$ python -q
>>> import numpy as np
>>> import numpy.linalg as la
>>> np.set_printoptions(precision=2, suppress=True, linewidth=120)
>>> F = np.loadtxt("test16.csv", delimiter=",")
>>> F
array([[  0.,   6.,  30.,   0.,  -3., -15.],
       [-24.,  24., -24.,  12., -12.,  12.],
       [-24., -30., -12.,  12.,  15.,   6.],
       [  0.,   1.,   5.,   0.,   8.,  40.],
       [ -4.,   4.,  -4., -32.,  32., -32.],
       [ -4.,  -5.,  -2., -32., -40., -16.]])
>>> O, Rm = la.qr(F)
>>> round(float(np.trace(O @ O.T)), 2)
6.0
>>> np.round(O.T @ O, 2) + 0
array([[1., 0., 0., 0., 0., 0.],
       [0., 1., 0., 0., 0., 0.],
       [0., 0., 1., 0., 0., 0.],
       [0., 0., 0., 1., 0., 0.],
       [0., 0., 0., 0., 1., 0.],
       [0., 0., 0., 0., 0., 1.]])
>>> O.round(2) + 0
array([[ 0.  , -0.15, -0.97,  0.  ,  0.03,  0.16],
       [ 0.7 , -0.69,  0.11,  0.12,  0.11, -0.02],
       [ 0.7 ,  0.69, -0.11,  0.12, -0.11,  0.02],
       [ 0.  , -0.03, -0.16,  0.  , -0.15, -0.97],
       [ 0.12, -0.11,  0.02, -0.7 , -0.69,  0.11],
       [ 0.12,  0.11, -0.02, -0.7 ,  0.69, -0.11]])
>>> round(float(abs(Rm[0, 0])), 2), round(float(la.norm(F[:, 0])), 2)
(34.41, 34.41)
>>> O.shape, Rm.shape
((6, 6), (6, 6))
>>> np.abs(np.diag(Rm))
array([34.41, 39.19, 31.38, 47.43, 54.01, 43.25])
>>> M = np.loadtxt("arr.csv", delimiter=",")
>>> M
array([[0.67, 0.  , 0.33],
       [0.  , 0.67, 0.33],
       [0.33, 0.  , 0.67]])
>>> M @ np.ones(3)
array([1., 1., 1.])
>>> np.sort(np.abs(la.eigvals(M)))[::-1]
array([1.  , 0.67, 0.34])
>>> la.matrix_power(M, 2)
array([[0.56, 0.  , 0.44],
       [0.11, 0.45, 0.44],
       [0.44, 0.  , 0.56]])
>>> np.round(la.matrix_power(M, 100), 2) + 0
array([[0.5, 0. , 0.5],
       [0.5, 0. , 0.5],
       [0.5, 0. , 0.5]])
>>> p = np.eye(3)[1]
>>> for _ in range(3):
...     p = p @ M
...     print(p.round(2))
... 
[0.   0.67 0.33]
[0.11 0.45 0.44]
[0.22 0.3  0.48]
>>> np.round(la.det(2 * M), 2), round(la.det(M), 2)
(np.float64(1.82), np.float64(0.23))
>>> np.poly(M)
array([ 1.  , -2.01,  1.24, -0.23])
>>> round(float(np.einsum("ii->", M)), 2)
2.01
>>> np.allclose(M, M.T)
False
>>> M @ M
array([[0.56, 0.  , 0.44],
       [0.11, 0.45, 0.44],
       [0.44, 0.  , 0.56]])
